% ipython --no-banner

In [1]: import numpy as np

In [2]: np.set_printoptions(precision=3, suppress=True, linewidth=200, floatmode="fixed")

In [3]: m1 = np.load("arr.npy")

In [4]: print(m1)
[[0.400 0.000 0.400 0.200]
 [0.125 0.375 0.250 0.250]
 [0.000 0.333 0.667 0.000]
 [0.167 0.167 0.333 0.333]]

In [5]: q, r_ = np.linalg.qr(m1)

In [6]: print(r_)
[[-0.451 -0.166 -0.547 -0.370]
 [ 0.000 -0.502 -0.559 -0.175]
 [ 0.000  0.000 -0.407  0.116]
 [ 0.000  0.000  0.000  0.180]]

In [7]: print(np.round(q @ r_, 3) + 0)
[[0.400 0.000 0.400 0.200]
 [0.125 0.375 0.250 0.250]
 [0.000 0.333 0.667 0.000]
 [0.167 0.167 0.333 0.333]]

In [8]: print(round(abs(r_[0, 0]), 3), round(np.linalg.norm(m1[:, 0]), 3))
0.451 0.451

In [9]: print(np.abs(np.diag(r_)))
[0.451 0.502 0.407 0.180]

In [10]: def softmax(z):
    ...:     e = np.exp(z - z.max(axis=-1, keepdims=True))
    ...:     return e / e.sum(axis=-1, keepdims=True)
    ...: 

In [11]: print(softmax(10 * m1[0]))
[0.464 0.009 0.464 0.063]

In [12]: print(softmax(m1[0]))
[0.287 0.192 0.287 0.235]

In [13]: print(softmax(m1).sum(axis=1))
[1.000 1.000 1.000 1.000]

In [14]: print(softmax(m1[0] + -2))
[0.287 0.192 0.287 0.235]

In [15]: scores = m1 @ m1.T / np.sqrt(4)

In [16]: print(softmax(scores))
[[0.261 0.241 0.249 0.249]
 [0.243 0.253 0.254 0.249]
 [0.240 0.243 0.277 0.241]
 [0.250 0.248 0.251 0.251]]

In [17]: print(softmax(scores + np.triu(np.full(scores.shape, -np.inf), 1)))
[[1.000 0.000 0.000 0.000]
 [0.490 0.510 0.000 0.000]
 [0.316 0.320 0.365 0.000]
 [0.250 0.248 0.251 0.251]]

In [18]: print(softmax(scores).round(6).argmax(axis=1))
[0 2 2 2]

In [19]: B = m1 / np.linalg.norm(m1, axis=1, keepdims=True)

In [20]: gram = B @ B.T

In [21]: print(gram)
[[1.000 0.629 0.596 0.843]
 [0.629 1.000 0.738 0.895]
 [0.596 0.738 1.000 0.707]
 [0.843 0.895 0.707 1.000]]

In [22]: print((np.abs(gram) > 0.9).astype(int))
[[1 0 0 0]
 [0 1 0 0]
 [0 0 1 0]
 [0 0 0 1]]

In [23]: print(np.linalg.norm(B, axis=1))
[1.000 1.000 1.000 1.000]

In [24]: print(round(np.degrees(np.arccos(np.clip(gram[0, 2], -1, 1))), 3))
53.383

In [25]: print((gram - 2 * np.eye(4)).round(6).argmax(axis=1))
[3 3 1 1]

In [26]: B = np.linalg.inv(m1)

In [27]: print(round(float(np.linalg.slogdet(m1)[0]), 3))
1.0

In [28]: print(np.round(np.linalg.det(m1) * B, 3) + 0)
[[ 0.055  0.044 -0.017 -0.067]
 [ 0.000  0.067  0.000 -0.050]
 [ 0.000 -0.033  0.025  0.025]
 [-0.028 -0.022 -0.017  0.083]]

In [29]: print(np.round(np.linalg.inv(B), 3) + 0)
[[0.400 0.000 0.400 0.200]
 [0.125 0.375 0.250 0.250]
 [0.000 0.333 0.667 0.000]
 [0.167 0.167 0.333 0.333]]

In [30]: B = m1 / np.sqrt((m1 ** 2).mean(axis=1, keepdims=True))

In [31]: print(np.linalg.matrix_rank(B) == np.linalg.matrix_rank(m1))
True

In [32]: print(m1 - m1.mean(axis=1, keepdims=True))
[[ 0.150 -0.250  0.150 -0.050]
 [-0.125  0.125  0.000  0.000]
 [-0.250  0.083  0.417 -0.250]
 [-0.083 -0.083  0.083  0.083]]

In [33]: E = np.loadtxt("layer3.csv", delimiter=",")

In [34]: print(E)
[[ 0.960 -0.180  0.031]
 [ 1.093 -0.103 -0.048]
 [ 0.822 -0.125  0.044]
 [ 0.966  0.134 -0.168]
 [ 1.072 -0.054  0.056]
 [ 0.908 -0.158  0.093]
 [ 0.974  0.122  0.032]
 [ 0.905  0.033  0.053]
 [ 1.006  0.066 -0.231]
 [ 1.907 -0.969 -0.850]
 [ 1.984 -1.024 -1.041]
 [ 2.095 -0.970 -1.026]
 [ 2.038 -0.979 -1.073]
 [ 2.098 -0.835 -1.053]
 [ 2.072 -0.873 -1.166]
 [ 2.023 -0.867 -0.948]
 [ 2.097 -0.957 -0.849]
 [ 1.900 -0.918 -1.059]]

In [35]: gram = np.cov(E, rowvar=False)

In [36]: print(np.polyfit(E[:, 0], E[:, 2], 1))
[-0.927  0.875]

In [37]: print(np.argwhere(np.triu(np.abs(np.corrcoef(E.T)) > 0.8, 1)))
[[0 1]
 [0 2]
 [1 2]]

In [38]: print(np.median(E, axis=0))
[ 1.496 -0.507 -0.540]

In [39]: print(gram.shape)
(3, 3)

In [40]: print(np.argsort(-E.std(axis=0).round(6), kind="stable"))
[0 2 1]

In [41]: print(np.linalg.eigvalsh(gram)[::-1])
[0.778 0.014 0.005]

In [42]: print(E.std(axis=0))
[0.534 0.461 0.506]

In [43]: M = np.load("data.npy")

In [44]: print(M)
[[ -2.900  -0.030   9.084   6.006]
 [  1.117 -12.112  -9.031   6.999]
 [  2.054  -7.867  -9.864   1.892]]

In [45]: U, sigma, VT = np.linalg.svd(M)

In [46]: print(sigma)
[21.276 10.945  0.040]

In [47]: print(np.argmax(sigma[:-1] / (sigma[1:] + 1e-6)) + 1)
2

In [48]: B = U[:, :2] @ np.diag(sigma[:2]) @ VT[:2]

In [49]: print(round(float(np.linalg.norm(M - B, 2)), 3), round(sigma[2], 3))
0.04 0.04

In [50]: print(np.linalg.matrix_rank(M, rtol=0.05))
2

In [51]: print(B)
[[ -2.913  -0.027   9.079   6.007]
 [  1.136 -12.116  -9.024   6.998]
 [  2.025  -7.861  -9.875   1.894]]

In [52]: print(np.linalg.norm(m1, axis=0))
[0.451 0.529 0.882 0.462]

In [53]: print(round(float(np.linalg.norm(m1) ** 2 / np.linalg.norm(m1, 2) ** 2), 3))
1.264

In [54]: print(round(np.linalg.norm(m1, 1), 3), round(float(np.linalg.norm(m1, np.inf)), 3))
1.65 1.0

In [55]: print(np.round(np.linalg.norm(m1, 2), 3))
1.08

In [56]: x0 = np.array([0, 1, -2, -3])

In [57]: print(M @ np.ones(4))
[ 12.160 -13.027 -13.785]

In [58]: print(M @ np.eye(4)[2])
[ 9.084 -9.031 -9.864]

In [59]: print((M * x0).sum(axis=1))
[-36.216 -15.047   6.185]

In [60]: print(np.einsum("ij,j->i", M, x0))
[-36.216 -15.047   6.185]

In [61]: print(M @ x0)
[-36.216 -15.047   6.185]

In [62]: print(np.linalg.norm(M @ x0) <= np.linalg.norm(M, 2) * np.linalg.norm(x0) + 1e-9)
True

In [63]: print(np.sign((M @ x0).round(6)))
[-1.000 -1.000  1.000]

In [64]: W0 = np.loadtxt("x.csv", delimiter=",")

In [65]: print(W0)
[[ 11.766  -4.733   5.412]
 [-23.546   1.488   6.603]
 [-34.139   6.754   6.162]
 [  1.007  16.801   4.730]
 [  3.464   7.089  -8.425]
 [ -1.926  14.189  -3.301]
 [ 12.287 -10.460 -13.608]
 [ -9.290  38.931  16.104]
 [-10.344  -5.086 -14.288]
 [-13.435 -27.229  -5.750]
 [ 10.453  34.337 -13.056]
 [-26.820 -22.714   1.341]
 [ -9.801  17.758  -5.660]
 [ 23.682   3.475   7.963]
 [ 10.351  -5.473 -12.446]
 [ 18.819  -0.729   4.809]
 [-18.445  25.729 -20.986]
 [ 25.373 -37.596   4.958]
 [ 26.436 -38.914   3.411]
 [ -0.906   2.549   7.897]
 [ 28.329  16.464   4.193]
 [ 10.024   3.554  -8.192]
 [-10.816  18.718  -3.257]
 [ -8.420   4.061  15.177]]

In [66]: gram = np.cov(W0, rowvar=False)

In [67]: print(gram)
[[309.256 -78.335   7.530]
 [-78.335 397.878 -10.368]
 [  7.530 -10.368  95.225]]

In [68]: print(gram.shape)
(3, 3)

In [69]: print(np.argsort(-W0.std(axis=0).round(6), kind="stable"))
[1 0 2]

In [70]: print(np.round(np.corrcoef(W0[:, 2], W0[:, 0])[0, 1], 3))
0.044

In [71]: print(np.polyfit(W0[:, 2], W0[:, 0], 1))
[0.079 0.654]

In [72]: mat = np.load("m.npy")

In [73]: print(mat)
[[ 2  3  5]
 [ 4  1 -5]
 [ 2 -1  4]
 [ 2  3  5]]

In [74]: rng = np.random.default_rng(66)

In [75]: B = mat + rng.integers(-2, 3, (4, 2)) @ rng.integers(-2, 3, (2, 3))

In [76]: print(B)
[[10  5  5]
 [ 4  2 -9]
 [ 0 -3 10]
 [ 6  4  5]]

In [77]: print(np.abs(B - mat).sum(axis=1))
[10  5 10  5]

In [78]: hat = mat @ np.linalg.solve(mat.T @ mat, mat.T)

In [79]: print(np.round(np.linalg.eigvalsh(hat), 3) + 0)
[0.000 1.000 1.000 1.000]

In [80]: print(np.allclose(hat @ hat, hat))
True

In [81]: print(np.diag(hat))
[0.500 1.000 1.000 0.500]

In [82]: print(hat.round(3) + 0)
[[0.500 0.000 0.000 0.500]
 [0.000 1.000 0.000 0.000]
 [0.000 0.000 1.000 0.000]
 [0.500 0.000 0.000 0.500]]
